>>> import numpy as np
>>> from numpy import linalg as LA
>>> np.set_printoptions(precision=3, suppress=True, linewidth=100)
>>> J = np.array([[1, 0, 0], [0, 3, 3], [0, 0, 3]])
>>> ev, V = LA.eig(J)
>>> np.sort(LA.eigvals(LA.inv(J)))
array([0.333, 0.333, 1.   ])
>>> np.prod(ev)
np.float64(9.0)
>>> data = np.array([[1, 1, 0, 1, 2, 0, 1],
...     [0, 0, 1, 3, 3, 0, 3],
...     [3, 1, 3, 1, 1, 2, 0],
...     [0, 1, 3, 3, 2, 0, 0],
...     [1, 0, 0, 0, 0, 2, 0],
...     [1, 0, 1, 0, 2, 0, 3],
...     [0, 1, 3, 3, 0, 3, 0]])
>>> data
array([[1, 1, 0, 1, 2, 0, 1],
       [0, 0, 1, 3, 3, 0, 3],
       [3, 1, 3, 1, 1, 2, 0],
       [0, 1, 3, 3, 2, 0, 0],
       [1, 0, 0, 0, 0, 2, 0],
       [1, 0, 1, 0, 2, 0, 3],
       [0, 1, 3, 3, 0, 3, 0]])
>>> W1 = np.array([[-5, 0], [-5, 1], [1, -5], [1, 1], [5, -4], [-5, -3], [-3, 2]])
>>> beta = np.array([-1, 0])
>>> act = np.maximum(data @ W1 + beta, 0)
>>> act
array([[ 0,  0],
       [ 9,  0],
       [ 0,  0],
       [10,  0],
       [ 0,  0],
       [ 0,  0],
       [ 0,  0]])
>>> (act > 0).astype(int)
array([[0, 0],
       [1, 0],
       [0, 0],
       [1, 0],
       [0, 0],
       [0, 0],
       [0, 0]])
>>> C = np.array([[1, -2], [0, 2]])
>>> act @ C
array([[  0,   0],
       [  9, -18],
       [  0,   0],
       [ 10, -20],
       [  0,   0],
       [  0,   0],
       [  0,   0]])
>>> m1 = np.load("a.npy")
>>> m1
array([[-0.076, -1.722, -0.107, -0.656, -0.618, -0.267, -0.319,  0.184],
       [-0.152, -0.718,  0.71 ,  0.827,  0.572,  1.336, -0.358, -0.179],
       [ 1.065, -0.577, -0.888,  0.386,  0.535,  0.075,  1.107, -0.278],
       [ 1.217,  0.241, -0.434,  0.521, -0.671,  0.201, -1.168,  0.382],
       [-0.38 ,  0.123, -0.396, -0.021, -0.445,  0.821,  0.666,  1.539],
       [-0.304, -0.325,  0.332,  1.414, -0.008, -1.142,  0.129,  0.608],
       [-0.913, -0.067, -1.449,  0.223,  0.678, -0.007, -0.741, -0.07 ],
       [ 0.533, -0.062,  0.378, -0.643,  1.378, -0.344, -0.413,  0.985]])
>>> np.round(m1.T @ m1, 3) + 0
array([[4., 0., 0., 0., 0., 0., 0., 0.],
       [0., 4., 0., 0., 0., 0., 0., 0.],
       [0., 0., 4., 0., 0., 0., 0., 0.],
       [0., 0., 0., 4., 0., 0., 0., 0.],
       [0., 0., 0., 0., 4., 0., 0., 0.],
       [0., 0., 0., 0., 0., 4., 0., 0.],
       [0., 0., 0., 0., 0., 0., 4., 0.],
       [0., 0., 0., 0., 0., 0., 0., 4.]])
>>> round(float(m1[:, 7] @ m1[:, 0]), 3)
0.0
>>> LA.svd(m1, compute_uv=False)
array([2., 2., 2., 2., 2., 2., 2., 2.])
>>> LA.norm(m1, axis=0)
array([2., 2., 2., 2., 2., 2., 2., 2.])
>>> np.allclose(m1 @ m1.T, m1.T @ m1)
True
>>> np.round(np.abs(LA.eigvals(m1)).max(), 3)
np.float64(2.0)
>>> m1.inv()
Traceback (most recent call last):
  File "<python-input-24>", line 1, in <module>
    m1.inv()
    ^^^^^^
AttributeError: 'numpy.ndarray' object has no attribute 'inv'
>>> np.allclose(m1, m1.T)
False
>>> t = np.radians(90)
>>> Rm = np.eye(8)
>>> Rm[0, 0] = Rm[1, 1] = np.cos(t)
>>> Rm[0, 1], Rm[1, 0] = -np.sin(t), np.sin(t)
>>> Rm.round(3) + 0
array([[ 0., -1.,  0.,  0.,  0.,  0.,  0.,  0.],
       [ 1.,  0.,  0.,  0.,  0.,  0.,  0.,  0.],
       [ 0.,  0.,  1.,  0.,  0.,  0.,  0.,  0.],
       [ 0.,  0.,  0.,  1.,  0.,  0.,  0.,  0.],
       [ 0.,  0.,  0.,  0.,  1.,  0.,  0.,  0.],
       [ 0.,  0.,  0.,  0.,  0.,  1.,  0.,  0.],
       [ 0.,  0.,  0.,  0.,  0.,  0.,  1.,  0.],
       [ 0.,  0.,  0.,  0.,  0.,  0.,  0.,  1.]])
>>> other = m1 @ Rm.T
>>> LA.svd(m1, compute_uv=False), LA.svd(other, compute_uv=False)
(array([2., 2., 2., 2., 2., 2., 2., 2.]), array([2., 2., 2., 2., 2., 2., 2., 2.]))
>>> other
array([[ 1.722, -0.076, -0.107, -0.656, -0.618, -0.267, -0.319,  0.184],
       [ 0.718, -0.152,  0.71 ,  0.827,  0.572,  1.336, -0.358, -0.179],
       [ 0.577,  1.065, -0.888,  0.386,  0.535,  0.075,  1.107, -0.278],
       [-0.241,  1.217, -0.434,  0.521, -0.671,  0.201, -1.168,  0.382],
       [-0.123, -0.38 , -0.396, -0.021, -0.445,  0.821,  0.666,  1.539],
       [ 0.325, -0.304,  0.332,  1.414, -0.008, -1.142,  0.129,  0.608],
       [ 0.067, -0.913, -1.449,  0.223,  0.678, -0.007, -0.741, -0.07 ],
       [ 0.062,  0.533,  0.378, -0.643,  1.378, -0.344, -0.413,  0.985]])
>>> np.allclose(m1 @ m1.T, other @ other.T)
True
>>> other = LA.inv(m1)
>>> round(float(LA.cond(m1)), 3)
1.0
>>> W0 = np.loadtxt("test2.csv", delimiter=",")
>>> W0
array([[  6.678,  20.384,  -6.717, -13.847, -21.059,   7.33 ,  13.561,  13.517, -13.98 ,  20.923,
         13.649],
       [  2.595,   8.969,  -2.849,  -5.689,  -9.585,   3.197,   5.969,   5.98 ,  -5.913,   9.042,
          6.05 ],
       [  4.833,  15.011,  -4.851, -10.086, -14.445,   5.605,  10.436,  10.16 , -10.078,  14.789,
          9.892],
       [  7.019,  21.254,  -7.181, -13.663, -21.201,   7.105,  14.91 ,  13.702, -13.791,  20.6  ,
         13.91 ],
       [  3.733,  11.82 ,  -4.13 ,  -7.948, -11.79 ,   3.812,   8.043,   8.159,  -8.17 ,  11.89 ,
          8.446],
       [  4.383,  11.739,  -3.652,  -7.864, -12.063,   4.34 ,   7.875,   7.666,  -8.476,  12.219,
          7.851],
       [  4.77 ,  14.884,  -4.569, -10.193, -14.854,   5.033,  10.101,  10.649,  -9.606,  15.039,
         10.111],
       [  3.048,   9.078,  -3.068,  -6.317,  -9.266,   2.842,   5.52 ,   6.255,  -6.178,   8.586,
          5.814],
       [  5.263,  15.45 ,  -5.203,  -9.728, -14.522,   5.295,   9.849,  10.208, -10.377,  15.46 ,
         10.071]])
>>> np.argsort(-LA.norm(W0, axis=0).round(6), kind="stable")[:3]
array([4, 1, 9])
>>> [round(float(x), 3) for x in LA.svd(W0, compute_uv=False)[:3]]
[105.381, 1.384, 1.281]
>>> left, sv, vt = LA.svd(W0, full_matrices=False)
>>> np.allclose(left * sv @ vt, W0)
True
>>> np.cumsum(sv ** 2) / np.sum(sv ** 2)
array([0.999, 1.   , 1.   , 1.   , 1.   , 1.   , 1.   , 1.   , 1.   ])
>>> np.abs(vt[0])
array([0.14 , 0.424, 0.139, 0.281, 0.424, 0.147, 0.286, 0.283, 0.284, 0.423, 0.282])
>>> np.abs(left[:, 0]).round(6).argmax()
np.int64(3)
>>> np.round(vt @ vt.T, 3) + 0
array([[1., 0., 0., 0., 0., 0., 0., 0., 0.],
       [0., 1., 0., 0., 0., 0., 0., 0., 0.],
       [0., 0., 1., 0., 0., 0., 0., 0., 0.],
       [0., 0., 0., 1., 0., 0., 0., 0., 0.],
       [0., 0., 0., 0., 1., 0., 0., 0., 0.],
       [0., 0., 0., 0., 0., 1., 0., 0., 0.],
       [0., 0., 0., 0., 0., 0., 1., 0., 0.],
       [0., 0., 0., 0., 0., 0., 0., 1., 0.],
       [0., 0., 0., 0., 0., 0., 0., 0., 1.]])
>>> left.shape, sv.shape, vt.shape
((9, 9), (9,), (9, 11))
>>> sv
array([105.381,   1.384,   1.281,   1.225,   0.914,   0.766,   0.598,   0.519,   0.313])
